>>> import numpy as np
>>> np.set_printoptions(precision=2, suppress=True, linewidth=120, floatmode="fixed")
>>> feats = np.maximum(np.array([[4, -1],
...     [-1, -2],
...     [-1, -1],
...     [4, -4],
...     [0, 1],
...     [4, 1],
...     [4, 5],
...     [3, 1],
...     [-1, -3],
...     [-4, 2],
...     [-3, 1],
...     [1, 3]]) @ np.array([[-4, 3, -7, 6, -7, -1, 9, 9], [4, 1, -7, 3, -5, -2, 6, 9]]) + np.array([0, 3, 2, 1, -2, -5, -2, 1]), 0)
>>> feats
array([[ 0, 14,  0, 22,  0,  0, 28, 28],
       [ 0,  0, 23,  0, 15,  0,  0,  0],
       [ 0,  0, 16,  0, 10,  0,  0,  0],
       [ 0, 11,  2, 13,  0,  0, 10,  1],
       [ 4,  4,  0,  4,  0,  0,  4, 10],
       [ 0, 16,  0, 28,  0,  0, 40, 46],
       [ 4, 20,  0, 40,  0,  0, 64, 82],
       [ 0, 13,  0, 22,  0,  0, 31, 37],
       [ 0,  0, 30,  0, 20,  2,  0,  0],
       [24,  0, 16,  0, 16,  0,  0,  0],
       [16,  0, 16,  0, 14,  0,  0,  0],
       [ 8,  9,  0, 16,  0,  0, 25, 37]])
>>> # null space of dimension 1
>>> Uu, sv, Vh = np.linalg.svd(feats)
>>> evecs = Vh[:(sv > 1e-8).sum()]
>>> rng = np.random.default_rng(1920)
>>> x0 = feats[6] + 4 * feats[10] + rng.integers(2) * np.eye(8)[4]
>>> x0
array([68.00, 20.00, 64.00, 40.00, 57.00,  0.00, 64.00, 82.00])
>>> np.linalg.matrix_rank(np.vstack([feats, x0]))
np.int64(7)
>>> np.round(evecs.T @ evecs, 2) + 0
array([[ 1.00,  0.00,  0.00,  0.00,  0.00,  0.00,  0.00,  0.00],
       [ 0.00,  0.72,  0.00,  0.40,  0.00,  0.00, -0.21,  0.04],
       [ 0.00,  0.00,  1.00,  0.00,  0.00,  0.00,  0.00,  0.00],
       [ 0.00,  0.40,  0.00,  0.44,  0.00,  0.00,  0.29, -0.05],
       [ 0.00,  0.00,  0.00,  0.00,  1.00,  0.00,  0.00,  0.00],
       [ 0.00,  0.00,  0.00,  0.00,  0.00,  1.00,  0.00,  0.00],
       [ 0.00, -0.21,  0.00,  0.29,  0.00,  0.00,  0.85,  0.03],
       [ 0.00,  0.04,  0.00, -0.05,  0.00,  0.00,  0.03,  0.99]])
>>> G = feats.T @ feats
>>> G
array([[  928,   168,   640,   304,   608,     0,   472,   664],
       [  168,  1239,    22,  2145,     0,     0,  3066,  3633],
       [  640,    22,  2201,    26,  1585,    60,    20,     2],
       [  304,  2145,    26,  3793,     0,     0,  5524,  6643],
       [  608,     0,  1585,     0,  1177,    40,     0,     0],
       [    0,     0,    60,     0,    40,     4,     0,     0],
       [  472,  3066,    20,  5524,     0,     0,  8182,  9994],
       [  664,  3633,     2,  6643,     0,     0,  9994, 12463]])
>>> np.round(np.linalg.eigvalsh(G)[::-1], 2) + 0
array([25360.54,  3635.14,   653.07,   315.63,    18.99,     2.26,     1.37,     0.00])
>>> np.allclose(G, G.T)
True
>>> np.trace(G), (feats ** 2).sum()
(np.int64(29987), np.int64(29987))
>>> np.diag(G)
array([  928,  1239,  2201,  3793,  1177,     4,  8182, 12463])
>>> np.diff(feats, axis=0)
array([[  0, -14,  23, -22,  15,   0, -28, -28],
       [  0,   0,  -7,   0,  -5,   0,   0,   0],
       [  0,  11, -14,  13, -10,   0,  10,   1],
       [  4,  -7,  -2,  -9,   0,   0,  -6,   9],
       [ -4,  12,   0,  24,   0,   0,  36,  36],
       [  4,   4,   0,  12,   0,   0,  24,  36],
       [ -4,  -7,   0, -18,   0,   0, -33, -45],
       [  0, -13,  30, -22,  20,   2, -31, -37],
       [ 24,   0, -14,   0,  -4,  -2,   0,   0],
       [ -8,   0,   0,   0,  -2,   0,   0,   0],
       [ -8,   9, -16,  16, -14,   0,  25,  37]])
>>> np.abs(feats).max()
np.int64(82)
>>> np.round(np.linalg.svd(feats, compute_uv=False), 2) + 0
array([159.25,  60.29,  25.56,  17.77,   4.36,   1.50,   1.17,   0.00])
>>> feats.mean(axis=0)
array([ 4.67,  7.25,  8.58, 12.08,  6.25,  0.17, 16.83, 20.08])
>>> Uu, sv, Vh = np.linalg.svd(feats, full_matrices=False)
>>> sv.round(2) + 0
array([159.25,  60.29,  25.56,  17.77,   4.36,   1.50,   1.17,   0.00])
>>> np.cumsum(sv ** 2) / np.sum(sv ** 2)
array([0.85, 0.97, 0.99, 1.00, 1.00, 1.00, 1.00, 1.00])
>>> np.round(Vh @ Vh.T, 2) + 0
array([[1.00, 0.00, 0.00, 0.00, 0.00, 0.00, 0.00, 0.00],
       [0.00, 1.00, 0.00, 0.00, 0.00, 0.00, 0.00, 0.00],
       [0.00, 0.00, 1.00, 0.00, 0.00, 0.00, 0.00, 0.00],
       [0.00, 0.00, 0.00, 1.00, 0.00, 0.00, 0.00, 0.00],
       [0.00, 0.00, 0.00, 0.00, 1.00, 0.00, 0.00, 0.00],
       [0.00, 0.00, 0.00, 0.00, 0.00, 1.00, 0.00, 0.00],
       [0.00, 0.00, 0.00, 0.00, 0.00, 0.00, 1.00, 0.00],
       [0.00, 0.00, 0.00, 0.00, 0.00, 0.00, 0.00, 1.00]])
>>> np.allclose(Uu * sv @ Vh, feats)
True
>>> round(np.sqrt((sv ** 2).sum()), 2), round(float(np.linalg.norm(feats)), 2)
(np.float64(173.17), 173.17)
>>> r = np.linalg.matrix_rank(feats)
>>> r
np.int64(7)
>>> ns = np.linalg.svd(feats)[2][r:].T
>>> ns.shape
(8, 1)
>>> [int(np.linalg.matrix_rank(feats[:, :j + 1])) for j in range(8)]
[1, 2, 3, 4, 5, 6, 7, 7]
>>> np.allclose(feats @ ns, 0)
True
>>> J = np.loadtxt("case0.csv", delimiter=",")
>>> J
array([[ 1.00, -2.00, -1.00, -1.00,  3.00,  3.00,  3.00,  2.00],
       [ 3.00,  0.00,  2.00,  2.00, -3.00,  2.00,  3.00,  1.00],
       [ 3.00,  1.00,  0.00,  2.00,  3.00, -2.00,  0.00, -3.00],
       [ 2.00, -1.00,  0.00, -1.00,  3.00,  3.00, -2.00, -1.00],
       [ 0.00, -3.00,  2.00,  1.00,  3.00, -2.00, -1.00,  2.00],
       [ 2.00, -1.00,  0.00, -1.00,  3.00,  3.00, -2.00, -1.00],
       [ 3.00,  2.00,  0.00,  3.00,  0.00,  1.00, -2.00,  0.00]])
>>> np.linalg.lstsq(J[:-1].T, J[-1])[2]
np.int32(5)
>>> np.unique(J.round(6), axis=0).shape
(6, 8)
>>> t3 = np.stack([feats, -1 * feats, feats[::-1]])
>>> np.linalg.norm(t3, axis=(1, 2))
array([173.17, 173.17, 173.17])
>>> np.linalg.matrix_rank(t3.reshape(3, -1))
np.int64(2)
>>> np.einsum("bij,cij->bc", t3, t3)
array([[ 29987, -29987,  23348],
       [-29987,  29987, -23348],
       [ 23348, -23348,  29987]])
>>> np.linalg.matrix_rank(t3)
array([7, 7, 7])
>>> t3.sum(axis=0)
array([[ 8,  9,  0, 16,  0,  0, 25, 37],
       [16,  0, 16,  0, 14,  0,  0,  0],
       [24,  0, 16,  0, 16,  0,  0,  0],
       [ 0,  0, 30,  0, 20,  2,  0,  0],
       [ 0, 13,  0, 22,  0,  0, 31, 37],
       [ 4, 20,  0, 40,  0,  0, 64, 82],
       [ 0, 16,  0, 28,  0,  0, 40, 46],
       [ 4,  4,  0,  4,  0,  0,  4, 10],
       [ 0, 11,  2, 13,  0,  0, 10,  1],
       [ 0,  0, 16,  0, 10,  0,  0,  0],
       [ 0,  0, 23,  0, 15,  0,  0,  0],
       [ 0, 14,  0, 22,  0,  0, 28, 28]])
>>> f = np.array([2, 0, 3])
>>> np.cross(J[4, :3], J[3, :3])
array([2.00, 4.00, 6.00])
>>> np.convolve(J[4], f)
array([ 0.00, -6.00,  4.00, -7.00, 12.00, -1.00,  7.00, -2.00, -3.00,  6.00])
>>> t = np.radians(36)
>>> r_ = np.eye(8)
>>> r_[2, 2] = r_[4, 4] = np.cos(t)
>>> r_[2, 4], r_[4, 2] = -np.sin(t), np.sin(t)
>>> r_
array([[ 1.00,  0.00,  0.00,  0.00,  0.00,  0.00,  0.00,  0.00],
       [ 0.00,  1.00,  0.00,  0.00,  0.00,  0.00,  0.00,  0.00],
       [ 0.00,  0.00,  0.81,  0.00, -0.59,  0.00,  0.00,  0.00],
       [ 0.00,  0.00,  0.00,  1.00,  0.00,  0.00,  0.00,  0.00],
       [ 0.00,  0.00,  0.59,  0.00,  0.81,  0.00,  0.00,  0.00],
       [ 0.00,  0.00,  0.00,  0.00,  0.00,  1.00,  0.00,  0.00],
       [ 0.00,  0.00,  0.00,  0.00,  0.00,  0.00,  1.00,  0.00],
       [ 0.00,  0.00,  0.00,  0.00,  0.00,  0.00,  0.00,  1.00]])
>>> B = J @ r_.T
>>> B
array([[ 1.00, -2.00, -2.57, -1.00,  1.84,  3.00,  3.00,  2.00],
       [ 3.00,  0.00,  3.38,  2.00, -1.25,  2.00,  3.00,  1.00],
       [ 3.00,  1.00, -1.76,  2.00,  2.43, -2.00,  0.00, -3.00],
       [ 2.00, -1.00, -1.76, -1.00,  2.43,  3.00, -2.00, -1.00],
       [ 0.00, -3.00, -0.15,  1.00,  3.60, -2.00, -1.00,  2.00],
       [ 2.00, -1.00, -1.76, -1.00,  2.43,  3.00, -2.00, -1.00],
       [ 3.00,  2.00,  0.00,  3.00,  0.00,  1.00, -2.00,  0.00]])
>>> np.abs(B - J).max(axis=0)
array([0.00, 0.00, 2.15, 0.00, 1.75, 0.00, 0.00, 0.00])
>>> np.round(np.linalg.svd(J, compute_uv=False), 2) + 0, np.round(np.linalg.svd(B, compute_uv=False), 2) + 0
(array([8.87, 7.20, 6.99, 5.45, 4.02, 2.41, 0.00]), array([8.87, 7.20, 6.99, 5.45, 4.02, 2.41, 0.00]))
>>> np.allclose(np.linalg.norm(J, axis=1), np.linalg.norm(B, axis=1))
True
>>> X = np.loadtxt("block12.csv", delimiter=",")
>>> X
array([[69.00, 72.00, 40.00, 48.00, 64.00, 40.00, 40.00, 48.00,  8.00, 32.00, 40.00,  0.00],
       [72.00, 86.00, 45.00, 54.00, 72.00, 45.00, 45.00, 54.00,  9.00, 36.00, 45.00,  0.00],
       [40.00, 45.00, 30.00, 30.00, 40.00, 25.00, 25.00, 30.00,  5.00, 20.00, 25.00,  0.00],
       [48.00, 54.00, 30.00, 41.00, 48.00, 30.00, 30.00, 36.00,  6.00, 24.00, 30.00,  0.00],
       [64.00, 72.00, 40.00, 48.00, 69.00, 40.00, 40.00, 48.00,  8.00, 32.00, 40.00,  0.00],
       [40.00, 45.00, 25.00, 30.00, 40.00, 30.00, 25.00, 30.00,  5.00, 20.00, 25.00,  0.00],
       [40.00, 45.00, 25.00, 30.00, 40.00, 25.00, 30.00, 30.00,  5.00, 20.00, 25.00,  0.00],
       [48.00, 54.00, 30.00, 36.00, 48.00, 30.00, 30.00, 41.00,  6.00, 24.00, 30.00,  0.00],
       [ 8.00,  9.00,  5.00,  6.00,  8.00,  5.00,  5.00,  6.00,  6.00,  4.00,  5.00,  0.00],
       [32.00, 36.00, 20.00, 24.00, 32.00, 20.00, 20.00, 24.00,  4.00, 21.00, 20.00,  0.00],
       [40.00, 45.00, 25.00, 30.00, 40.00, 25.00, 25.00, 30.00,  5.00, 20.00, 30.00,  0.00],
       [ 0.00,  0.00,  0.00,  0.00,  0.00,  0.00,  0.00,  0.00,  0.00,  0.00,  0.00,  5.00]])
>>> (X != 0).astype(int)
array([[1, 1, 1, 1, 1, 1, 1, 1, 1, 1, 1, 0],
       [1, 1, 1, 1, 1, 1, 1, 1, 1, 1, 1, 0],
       [1, 1, 1, 1, 1, 1, 1, 1, 1, 1, 1, 0],
       [1, 1, 1, 1, 1, 1, 1, 1, 1, 1, 1, 0],
       [1, 1, 1, 1, 1, 1, 1, 1, 1, 1, 1, 0],
       [1, 1, 1, 1, 1, 1, 1, 1, 1, 1, 1, 0],
       [1, 1, 1, 1, 1, 1, 1, 1, 1, 1, 1, 0],
       [1, 1, 1, 1, 1, 1, 1, 1, 1, 1, 1, 0],
       [1, 1, 1, 1, 1, 1, 1, 1, 1, 1, 1, 0],
       [1, 1, 1, 1, 1, 1, 1, 1, 1, 1, 1, 0],
       [1, 1, 1, 1, 1, 1, 1, 1, 1, 1, 1, 0],
       [0, 0, 0, 0, 0, 0, 0, 0, 0, 0, 0, 1]])
>>> np.sort(np.linalg.eigvals(X).real)
array([  5.00,   5.00,   5.00,   5.00,   5.00,   5.00,   5.00,   5.00,   5.00,   5.00,   5.00, 403.00])
>>> X @ X
array([[26137.00, 29376.00, 16320.00, 19584.00, 26112.00, 16320.00, 16320.00, 19584.00,  3264.00, 13056.00, 16320.00,
            0.00],
       [29376.00, 33073.00, 18360.00, 22032.00, 29376.00, 18360.00, 18360.00, 22032.00,  3672.00, 14688.00, 18360.00,
            0.00],
       [16320.00, 18360.00, 10225.00, 12240.00, 16320.00, 10200.00, 10200.00, 12240.00,  2040.00,  8160.00, 10200.00,
            0.00],
       [19584.00, 22032.00, 12240.00, 14713.00, 19584.00, 12240.00, 12240.00, 14688.00,  2448.00,  9792.00, 12240.00,
            0.00],
       [26112.00, 29376.00, 16320.00, 19584.00, 26137.00, 16320.00, 16320.00, 19584.00,  3264.00, 13056.00, 16320.00,
            0.00],
       [16320.00, 18360.00, 10200.00, 12240.00, 16320.00, 10225.00, 10200.00, 12240.00,  2040.00,  8160.00, 10200.00,
            0.00],
       [16320.00, 18360.00, 10200.00, 12240.00, 16320.00, 10200.00, 10225.00, 12240.00,  2040.00,  8160.00, 10200.00,
            0.00],
       [19584.00, 22032.00, 12240.00, 14688.00, 19584.00, 12240.00, 12240.00, 14713.00,  2448.00,  9792.00, 12240.00,
            0.00],
       [ 3264.00,  3672.00,  2040.00,  2448.00,  3264.00,  2040.00,  2040.00,  2448.00,   433.00,  1632.00,  2040.00,
            0.00],
       [13056.00, 14688.00,  8160.00,  9792.00, 13056.00,  8160.00,  8160.00,  9792.00,  1632.00,  6553.00,  8160.00,
            0.00],
       [16320.00, 18360.00, 10200.00, 12240.00, 16320.00, 10200.00, 10200.00, 12240.00,  2040.00,  8160.00, 10225.00,
            0.00],
       [    0.00,     0.00,     0.00,     0.00,     0.00,     0.00,     0.00,     0.00,     0.00,     0.00,     0.00,
           25.00]])
>>> np.flatnonzero(np.linalg.matrix_power((X != 0) + (X.T != 0) + np.eye(12), 12)[8])
array([ 0,  1,  2,  3,  4,  5,  6,  7,  8,  9, 10])
